$ python3 -q
>>> import numpy as np
>>> np.set_printoptions(suppress=True, linewidth=100)
>>> F = np.load("data.npy")
>>> F.round(3)
array([[  0.019,  25.62 ,   5.854,   7.844],
       [  0.383,  13.393,   1.518,   3.124],
       [  0.384,  13.067,   1.415,   3.008],
       [  0.356,   9.672,   0.407,   1.851],
       [ -0.094,   2.136,  -1.061,  -0.156],
       [ -0.385,  -0.008,  -0.639,  -0.21 ],
       [  0.368,   0.161,   0.098,  -0.051],
       [  7.36 ,  -1.809,  -4.156,  -5.272],
       [  7.387,  -1.827,  -4.18 ,  -5.298],
       [ 10.266,  -3.916,  -6.861,  -8.187],
       [ 10.647,  -4.224,  -7.234,  -8.586],
       [ 11.255,  -4.729,  -7.838,  -9.228],
       [ 17.147, -10.32 , -14.089, -15.796]])
>>> # rows and columns are dependent
>>> gram = np.cov(F, rowvar=False)
>>> np.round(np.median(F, axis=0), 3)
array([ 0.384, -0.008, -1.061, -0.21 ])
>>> np.round(np.corrcoef(F[:, 3], F[:, 1])[0, 1], 3)
np.float64(0.907)
>>> gram.shape
(4, 4)
>>> gram.round(3)
array([[ 35.246, -42.879, -29.405, -36.652],
       [-42.879,  97.227,  45.898,  58.305],
       [-29.405,  45.898,  27.532,  34.055],
       [-36.652,  58.305,  34.055,  42.504]])
>>> vals, vecs = np.linalg.eigh(gram)
>>> x0 = np.array([1, 3, 2, 1])
>>> np.round(vecs * np.abs(vals) @ vecs.T, 3)
array([[ 35.246, -42.879, -29.405, -36.652],
       [-42.879,  97.227,  45.898,  58.305],
       [-29.405,  45.898,  27.532,  34.055],
       [-36.652,  58.305,  34.055,  42.504]])
>>> np.round(vecs * np.maximum(vals, 0) @ vecs.T, 3)
array([[ 35.246, -42.879, -29.405, -36.652],
       [-42.879,  97.227,  45.898,  58.305],
       [-29.405,  45.898,  27.532,  34.055],
       [-36.652,  58.305,  34.055,  42.504]])
>>> z = F[:, 0] > np.median(F[:, 0])
>>> f = F[z].mean(axis=0) - F[~z].mean(axis=0)
>>> z.astype(int)
array([0, 0, 0, 0, 0, 0, 0, 1, 1, 1, 1, 1, 1])
>>> f.round(3)
array([ 10.529, -13.619,  -8.478, -10.929])
>>> np.argsort(-np.abs(f).round(6), kind="stable")
array([1, 3, 0, 2])
>>> J = np.load("out0.npy")
>>> J.round(3)
array([[-0.747,  0.316,  0.585],
       [-0.664, -0.355, -0.658],
       [ 0.   , -0.88 ,  0.475]])
>>> np.round(np.linalg.svd(J, compute_uv=False), 3)
array([1., 1., 1.])
>>> np.round(np.linalg.pinv(J), 3)
array([[-0.747, -0.664,  0.   ],
       [ 0.316, -0.355, -0.88 ],
       [ 0.585, -0.658,  0.475]])
>>> x0 = np.array([4, -1, 0])
>>> print([p for p in range(1, 25) if np.allclose(np.linalg.matrix_power(J, p), np.eye(3))])
[]
>>> print(np.round(J.T @ (J @ x0), 3) + 0)
[ 4. -1.  0.]
>>> 3 - np.linalg.matrix_rank(J - np.eye(3), tol=1e-8)
np.int64(1)
>>> np.round(np.sort(np.abs(np.degrees(np.angle(np.linalg.eigvals(J))))), 3)
array([  0.  , 144.46, 144.46])
>>> np.round(np.linalg.inv(J), 3) + 0
array([[-0.747, -0.664,  0.   ],
       [ 0.316, -0.355, -0.88 ],
       [ 0.585, -0.658,  0.475]])
>>> round(float(np.linalg.norm(x0)), 3), np.round(np.linalg.norm(J @ x0), 3)
(4.123, np.float64(4.123))
>>> Q = J.astype(float).copy()
>>> for j in range(3):
...     Q[:, j] -= Q[:, :j] @ (Q[:, :j].T @ Q[:, j])
...     Q[:, j] /= np.linalg.norm(Q[:, j])
... 
>>> Q.round(3)
array([[-0.747,  0.316,  0.585],
       [-0.664, -0.355, -0.658],
       [ 0.   , -0.88 ,  0.475]])
>>> np.round(Q.T @ Q, 3) + 0
array([[1., 0., 0.],
       [0., 1., 0.],
       [0., 0., 1.]])
>>> gram = J.T @ J
>>> (J @ J.T).shape
(3, 3)
>>> np.round(np.linalg.eigvalsh(gram)[::-1], 3)
array([1., 1., 1.])
>>> Q, vecs = np.linalg.qr(J[:, :2])[0], np.linalg.qr(J[:, 2:])[0]
>>> sigma = np.linalg.svd(Q.T @ vecs, compute_uv=False)
>>> np.round(np.linalg.norm(Q @ Q.T - vecs @ vecs.T, 2), 3)
np.float64(1.0)
>>> K = np.load("arr.npy")
>>> K
array([[1, 3, 1, 3, 1, 3],
       [2, 3, 2, 3, 2, 3],
       [1, 1, 1, 1, 1, 1],
       [1, 3, 1, 3, 1, 3],
       [2, 3, 2, 3, 2, 3],
       [1, 1, 1, 1, 1, 1]])
>>> # column 2 repeats column 0
>>> np.linalg.cond(K) > 100
np.True_
>>> np.linalg.matrix_rank(K, rtol=0.1)
np.int64(2)
>>> [round(float(x), 3) for x in np.linalg.svd(K, compute_uv=False)[:3]]
[12.106, 1.854, 0.0]
>>> blk = np.stack([K, 2 * K, K[::-1]])
>>> np.linalg.matrix_rank(blk)
array([2, 2, 2])
>>> np.round(np.linalg.det(blk), 3)
array([0., 0., 0.])
>>> np.linalg.matrix_rank(blk.reshape(3, -1))
np.int64(2)
>>> np.round(np.linalg.norm(blk, axis=(1, 2)), 3)
array([12.247, 24.495, 12.247])
>>> np.allclose(K @ K.T, K.T @ K)
False
>>> np.linalg.matrix_power(K, 2)
array([[16, 28, 16, 28, 16, 28],
       [20, 35, 20, 35, 20, 35],
       [ 8, 14,  8, 14,  8, 14],
       [16, 28, 16, 28, 16, 28],
       [20, 35, 20, 35, 20, 35],
       [ 8, 14,  8, 14,  8, 14]])
>>> round(np.abs(np.linalg.eigvals(K)).max(), 3)
np.float64(11.0)
>>> assert K == K.T
Traceback (most recent call last):
  File "<python-input-54>", line 1, in <module>
    assert K == K.T
           ^^^^^^^^
ValueError: The truth value of an array with more than one element is ambiguous. Use a.any() or a.all()
>>> A2 = K[0, 0] * K[1:] - np.outer(K[1:, 0], K[0])
>>> A2
array([[ 0, -3,  0, -3,  0, -3],
       [ 0, -2,  0, -2,  0, -2],
       [ 0,  0,  0,  0,  0,  0],
       [ 0, -3,  0, -3,  0, -3],
       [ 0, -2,  0, -2,  0, -2]])
>>> np.linalg.matrix_rank(A2), np.linalg.matrix_rank(K)
(np.int64(1), np.int64(2))
>>> np.flatnonzero(~A2.round(6).any(axis=1))
array([2])
>>> np.abs(np.diag(np.linalg.qr(K)[1])) > 1e-9
array([ True,  True, False, False, False, False])
>>> np.unique(K.round(6), axis=0).shape
(3, 6)
>>> np.linalg.lstsq(K[:-1].T, K[-1])[2]
np.int32(2)
>>> np.allclose(K[:-1].T @ np.linalg.lstsq(K[:-1].T, K[-1])[0], K[-1])
True
>>> np.round(np.trace(np.linalg.pinv(K) @ K), 3)
np.float64(2.0)
>>> W0 = np.load("layer4.npy")
>>> W0
array([[ 3, -2,  3, -2,  3],
       [ 2,  0,  0,  3, -3],
       [-2,  3,  0, -1,  1]])
>>> round(np.linalg.norm(W0[0] - W0[1]), 3)
np.float64(8.66)
>>> np.round(np.linalg.norm(W0, 2), 3)
np.float64(6.305)
>>> np.round(np.linalg.norm(W0, axis=0), 3)
array([4.123, 3.606, 3.   , 3.742, 4.359])
>>> def softmax(z):
...     e = np.exp(z - z.max(axis=-1, keepdims=True))
...     return e / e.sum(axis=-1, keepdims=True)
... 
>>> np.round(softmax(W0[1] + 4), 3)
array([0.25 , 0.034, 0.034, 0.68 , 0.002])
>>> np.round(softmax(W0[1]), 3)
array([0.25 , 0.034, 0.034, 0.68 , 0.002])
>>> S = W0 @ W0.T / np.sqrt(5)
>>> np.round(softmax(S)[1] @ W0, 3) + 0
array([ 2.,  0.,  0.,  3., -3.])
>>> np.round(softmax(S), 3) + 0
array([[1., 0., 0.],
       [0., 1., 0.],
       [0., 0., 1.]])
>>> softmax(S).round(6).argmax(axis=1)
array([0, 1, 2])
>>> print(np.round(softmax(S + np.triu(np.full(S.shape, -np.inf), 1)), 3) + 0)
[[1. 0. 0.]
 [0. 1. 0.]
 [0. 0. 1.]]
